% python3 -q
>>> import numpy as np
>>> np.set_printoptions(precision=3, suppress=True, linewidth=120, floatmode="fixed")
>>> rnd = lambda a: np.round(a, 3) + 0
>>> arr = np.array([[2, 2, 2, 2, 2],
...     [2, 4, 4, 4, 4],
...     [2, 4, 6, 6, 6],
...     [2, 4, 6, 8, 8],
...     [2, 4, 6, 8, 10]])
>>> evals, V = np.linalg.eigh(arr)
>>> (evals > 1e-8).sum(), (evals < -1e-8).sum()
(np.int64(5), np.int64(0))
>>> rnd(V.T @ arr @ V)
array([[ 0.543,  0.000,  0.000,  0.000,  0.000],
       [ 0.000,  0.707,  0.000,  0.000,  0.000],
       [ 0.000,  0.000,  1.166,  0.000,  0.000],
       [ 0.000,  0.000,  0.000,  2.897,  0.000],
       [ 0.000,  0.000,  0.000,  0.000, 24.687]])
>>> rnd(np.linalg.svd(arr, compute_uv=False))
array([24.687,  2.897,  1.166,  0.707,  0.543])
>>> evals, V = np.linalg.eig(arr)
>>> rnd(np.prod(evals))
np.float64(32.0)
>>> rnd(np.sort(np.linalg.eigvals(arr @ arr)))
array([  0.295,   0.499,   1.359,   8.395, 609.452])
>>> rnd(evals)
array([24.687,  2.897,  1.166,  0.707,  0.543])
>>> rnd(np.sort(np.linalg.eigvals(arr.T)))
array([ 0.543,  0.707,  1.166,  2.897, 24.687])
>>> evals, V = np.linalg.eigh(arr)
>>> x = np.array([3, 1, 5, 3, 2])
>>> x @ arr @ x
np.int64(892)
>>> rnd(V * np.abs(evals) @ V.T)
array([[ 2.000,  2.000,  2.000,  2.000,  2.000],
       [ 2.000,  4.000,  4.000,  4.000,  4.000],
       [ 2.000,  4.000,  6.000,  6.000,  6.000],
       [ 2.000,  4.000,  6.000,  8.000,  8.000],
       [ 2.000,  4.000,  6.000,  8.000, 10.000]])
>>> rnd(x @ arr @ x / (x @ x)), rnd(evals[0]), rnd(evals[-1])
(np.float64(18.583), np.float64(0.543), np.float64(24.687))
>>> rnd(V * np.maximum(evals, 0) @ V.T)
array([[ 2.000,  2.000,  2.000,  2.000,  2.000],
       [ 2.000,  4.000,  4.000,  4.000,  4.000],
       [ 2.000,  4.000,  6.000,  6.000,  6.000],
       [ 2.000,  4.000,  6.000,  8.000,  8.000],
       [ 2.000,  4.000,  6.000,  8.000, 10.000]])
>>> x = np.ones(5)
>>> for _ in range(3):
...     x = arr @ x
...     x /= np.linalg.norm(x)
...     print(round(x @ arr @ x, 3))
... 
24.656
24.687
24.687
>>> rnd(np.linalg.eigvalsh(arr)[-1])
np.float64(24.687)
>>> rng = np.random.default_rng(602)
>>> lab = rng.permutation(5)
>>> M2 = arr[:, lab] * rng.choice([-1, 1], 5)
>>> M2
array([[ 2,  2,  2,  2,  2],
       [ 4,  4,  2,  4,  4],
       [ 4,  6,  2,  6,  6],
       [ 4,  6,  2,  8,  8],
       [ 4,  6,  2,  8, 10]])
>>> Uu, _, Vt = np.linalg.svd(arr.T @ M2)
>>> print(rnd(np.linalg.lstsq(arr, M2)[0]))
[[0.000 0.000 1.000 0.000 0.000]
 [1.000 0.000 0.000 0.000 0.000]
 [0.000 1.000 0.000 0.000 0.000]
 [0.000 0.000 0.000 1.000 0.000]
 [0.000 0.000 0.000 0.000 1.000]]
>>> lab
array([1, 2, 0, 3, 4])
>>> J = np.loadtxt("run15.csv", delimiter=",")
>>> J
array([[ 1.000,  0.000,  0.000,  0.000],
       [ 5.000,  1.000,  0.000,  0.000],
       [ 6.000, -5.000,  1.000,  0.000],
       [-6.000,  6.000,  9.000,  1.000]])
>>> np.diff(J, axis=0)
array([[  4.000,   1.000,   0.000,   0.000],
       [  1.000,  -6.000,   1.000,   0.000],
       [-12.000,  11.000,   8.000,   1.000]])
>>> J.shape
(4, 4)
>>> np.unravel_index(np.abs(J).argmax(), J.shape)
(np.int64(3), np.int64(2))
>>> rnd(np.linalg.norm(J))
np.float64(15.588)
>>> rnd(np.linalg.norm(J, 2) / np.linalg.norm(J))
np.float64(0.88)
>>> np.linalg.matrix_rank(J, rtol=0.1)
np.int64(3)
>>> np.argsort(-np.linalg.norm(J, axis=0).round(6), kind="stable")[:3]
array([0, 2, 1])
>>> np.linalg.cond(J) > 100
np.True_
>>> J @ J
array([[  1.000,   0.000,   0.000,   0.000],
       [ 10.000,   1.000,   0.000,   0.000],
       [-13.000, -10.000,   1.000,   0.000],
       [ 72.000, -33.000,  18.000,   1.000]])
>>> rnd(np.sort(np.linalg.eigvals(J)))
array([1.000, 1.000, 1.000, 1.000])
>>> Uu, sv = np.linalg.svd(J)
Traceback (most recent call last):
  File "<python-input-41>", line 1, in <module>
    Uu, sv = np.linalg.svd(J)
    ^^^^^^
ValueError: too many values to unpack (expected 2)
>>> Uu, sv, Vt = np.linalg.svd(J, full_matrices=False)
>>> Uu.shape, sv.shape, Vt.shape
((4, 4), (4,), (4, 4))
>>> rnd(np.abs(Vt[0]))
array([0.650, 0.528, 0.543, 0.064])
>>> rnd(sv)
array([13.719,  6.455,  3.623,  0.003])
>>> np.abs(Uu[:, 0]).round(6).argmax()
np.int64(3)
>>> (sv > 1e-8).sum()
np.int64(4)
>>> rnd(Vt @ Vt.T)
array([[1.000, 0.000, 0.000, 0.000],
       [0.000, 1.000, 0.000, 0.000],
       [0.000, 0.000, 1.000, 0.000],
       [0.000, 0.000, 0.000, 1.000]])
>>> Uu, sv, Vt = np.linalg.svd(J)
>>> rnd(sv)
array([13.719,  6.455,  3.623,  0.003])
>>> M2 = Uu[:, :3] @ np.diag(sv[:3]) @ Vt[:3]
>>> np.linalg.matrix_rank(J, rtol=0.05)
np.int64(3)
>>> rnd(np.abs(J - M2).max())
np.float64(0.003)
>>> K = np.load("arr.npy")
>>> K
array([[ 3.300, -1.000,  0.000],
       [ 0.000,  1.300,  3.000],
       [ 3.000, -1.000,  0.300]])
>>> x = np.array([1, 2, 3])
>>> h1 = np.maximum(K @ x, 0)
>>> rnd(h1)
array([ 1.300, 11.600,  1.900])
>>> rnd(np.maximum(K @ x, 0) - np.maximum(-K @ x, 0))
array([ 1.300, 11.600,  1.900])
>>> np.flatnonzero(h1 > 1e-9)
array([0, 1, 2])
>>> rnd(np.maximum(K @ (3 * x), 0))
array([ 3.900, 34.800,  5.700])
>>> np.linalg.matrix_rank(K, rtol=0.1)
np.int64(2)
>>> np.linalg.cond(K) > 100
np.False_
>>> print(rnd(np.linalg.norm(K, 2) / np.linalg.norm(K)))
0.822
>>> rnd(np.sort(np.abs(np.linalg.eigvals(K))))
array([0.300, 2.700, 2.700])
>>> rnd(np.abs(np.linalg.eigvals(K)).max())
np.float64(2.7)
>>> rnd(np.linalg.det(K))
np.float64(2.187)
>>> rnd(np.trace(K))
np.float64(4.9)
>>> (K + K.T) / 2
array([[ 3.300, -0.500,  1.500],
       [-0.500,  1.300,  1.000],
       [ 1.500,  1.000,  0.300]])
>>> print(np.allclose(K, K.T))
False
>>> np.allclose(K @ K.T, K.T @ K)
False
>>> K.inv()
Traceback (most recent call last):
  File "<python-input-72>", line 1, in <module>
    K.inv()
    ^^^^^
AttributeError: 'numpy.ndarray' object has no attribute 'inv'
>>> np.linalg.determinant(K)
Traceback (most recent call last):
  File "<python-input-73>", line 1, in <module>
    np.linalg.determinant(K)
    ^^^^^^^^^^^^^^^^^^^^^
AttributeError: module 'numpy.linalg' has no attribute 'determinant'
>>> lab = rng.permutation(3)
>>> M2 = K[:, lab] * rng.choice([-1, 1], 3)
>>> M2
array([[ 0.000,  1.000,  3.300],
       [ 3.000, -1.300,  0.000],
       [ 0.300,  1.000,  3.000]])
>>> Uu, _, Vt = np.linalg.svd(K.T @ M2)
>>> rnd(Uu @ Vt)
array([[ 0.000,  0.000,  1.000],
       [ 0.000, -1.000,  0.000],
       [ 1.000,  0.000,  0.000]])
>>> rnd(np.linalg.lstsq(K, M2)[0])
array([[ 0.000,  0.000,  1.000],
       [ 0.000, -1.000,  0.000],
       [ 1.000,  0.000,  0.000]])
>>> x = np.array([1, 2, 2])
>>> target = M2 @ x
>>> rnd(target)
array([8.600, 0.400, 8.300])
>>> rnd(np.linalg.solve(M2, M2[:, 1]))
array([0.000, 1.000, 0.000])
>>> rnd(np.linalg.solve(M2.T, M2[1]))
array([0.000, 1.000, 0.000])
>>> rnd(np.linalg.solve(M2, -3 * target))
array([-3.000, -6.000, -6.000])
